% python3 -q
>>> import numpy as np
>>> np.set_printoptions(precision=3, suppress=True, linewidth=140, floatmode="fixed")
>>> J = np.loadtxt("block14.csv", delimiter=",")
>>> J
array([[-0.998, -1.458,  0.936],
       [ 1.331, -1.337, -0.663],
       [ 1.109,  0.292,  1.638]])
>>> np.poly(J)
array([ 1.000,  0.697, -1.395, -8.000])
>>> round(float(np.linalg.det(2 * J)), 3), np.round(np.linalg.det(J), 3)
(64.0, np.float64(8.0))
>>> np.linalg.eigvals(J)
array([-1.349+1.477j, -1.349-1.477j,  2.000+0.000j])
>>> K = np.array([[5, 5, 5, 5], [5, 10, 10, 10], [5, 10, 15, 15], [5, 10, 15, 20]])
>>> def softmax(z):
...     e = np.exp(z - z.max(axis=-1, keepdims=True))
...     return e / e.sum(axis=-1, keepdims=True)
... 
>>> softmax(K).sum(axis=1)
array([1.000, 1.000, 1.000, 1.000])
>>> np.round(softmax(10 * K[3]), 3) + 0
array([0.000, 0.000, 0.000, 1.000])
>>> np.round(softmax(K[3] + 3), 3) + 0
array([0.000, 0.000, 0.007, 0.993])
>>> scores = K @ K.T / np.sqrt(4)
>>> np.round(softmax(scores), 3) + 0
array([[0.000, 0.000, 0.000, 1.000],
       [0.000, 0.000, 0.000, 1.000],
       [0.000, 0.000, 0.000, 1.000],
       [0.000, 0.000, 0.000, 1.000]])
>>> softmax(scores).round(6).argmax(axis=1)
array([3, 3, 3, 3])
>>> np.round(softmax(scores + np.triu(np.full(scores.shape, -np.inf), 1)), 3) + 0
array([[1.000, 0.000, 0.000, 0.000],
       [0.000, 1.000, 0.000, 0.000],
       [0.000, 0.000, 1.000, 0.000],
       [0.000, 0.000, 0.000, 1.000]])
>>> vals, evecs = np.linalg.eig(K)
>>> np.round(K @ evecs[:, 0] - vals[0] * evecs[:, 0], 3) + 0
array([0.000, 0.000, 0.000, 0.000])
>>> np.sort(np.linalg.eigvals(K @ K))
array([   2.004,    4.537,   25.000, 1718.459])
>>> np.sort(np.linalg.eigvals(np.linalg.inv(K)))
array([0.024, 0.200, 0.469, 0.706])
>>> vals
array([41.454,  5.000,  2.130,  1.416])
>>> np.sort(np.linalg.eigvals(K.T))
array([ 1.416,  2.130,  5.000, 41.454])
>>> Q = K.astype(float).copy()
>>> for j in range(4):
...     Q[:, j] -= Q[:, :j] @ (Q[:, :j].T @ Q[:, j])
...     Q[:, j] /= np.linalg.norm(Q[:, j])
... 
>>> np.round(Q.T @ K, 3) + 0
array([[10.000, 17.500, 22.500, 25.000],
       [ 0.000,  4.330,  7.217,  8.660],
       [ 0.000,  0.000,  4.082,  6.124],
       [ 0.000,  0.000,  0.000,  3.536]])
>>> np.round(Q.T @ Q, 3) + 0
array([[1.000, 0.000, 0.000, 0.000],
       [0.000, 1.000, 0.000, 0.000],
       [0.000, 0.000, 1.000, 0.000],
       [0.000, 0.000, 0.000, 1.000]])
>>> B = np.array([[0, 9], [8, 3], [3, 7], [3, 4]])
>>> W2 = np.array([[2, -2, 2], [1, 0, -1]])
>>> m1 = B @ W2
>>> m1
array([[  9,   0,  -9],
       [ 19, -16,  13],
       [ 13,  -6,  -1],
       [ 10,  -6,   2]])
>>> Uu, sig, VT = np.linalg.svd(m1)
>>> sig.round(3) + 0
array([32.934, 14.469,  0.000])
>>> B = Uu[:, :2] @ np.diag(sig[:2]) @ VT[:2]
>>> B.round(3) + 0
array([[  9.000,   0.000,  -9.000],
       [ 19.000, -16.000,  13.000],
       [ 13.000,  -6.000,  -1.000],
       [ 10.000,  -6.000,   2.000]])
>>> np.unique(m1.round(6), axis=0).shape
(4, 3)
>>> round(float(np.trace(np.linalg.pinv(m1) @ m1)), 3)
2.0
>>> np.round(m1 @ np.linalg.pinv(m1) @ m1, 3) + 0
array([[  9.000,   0.000,  -9.000],
       [ 19.000, -16.000,  13.000],
       [ 13.000,  -6.000,  -1.000],
       [ 10.000,  -6.000,   2.000]])
>>> B = m1 / np.sqrt((m1 ** 2).mean(axis=1, keepdims=True))
>>> np.linalg.norm(B, axis=1)
array([1.732, 1.732, 1.732, 1.732])
>>> B[3]
array([ 1.464, -0.878,  0.293])
>>> np.linalg.matrix_rank(m1 - m1.mean(axis=1, keepdims=True))
np.int64(2)
>>> np.argsort(-np.linalg.norm(m1, axis=0).round(6), kind="stable")[:3]
array([0, 1, 2])
>>> M = np.load("data.npy")
>>> M
array([[2.000, 0.000],
       [0.000, 0.000]])
>>> round(float(np.linalg.det(M)), 3)
0.0
>>> np.trace(M)
np.float64(2.0)
>>> (M + M.T) / 2
array([[2.000, 0.000],
       [0.000, 0.000]])
>>> np.allclose(M @ M.T, M.T @ M)
True
>>> (M - M.T) / 2
array([[0.000, 0.000],
       [0.000, 0.000]])
>>> np.sort(np.abs(np.linalg.eigvals(M)))
array([0.000, 2.000])
>>> np.linalg.matrix_power(M, 3)
array([[8.000, 0.000],
       [0.000, 0.000]])
>>> np.round(np.abs(np.linalg.eigvals(M)).max(), 3)
np.float64(2.0)
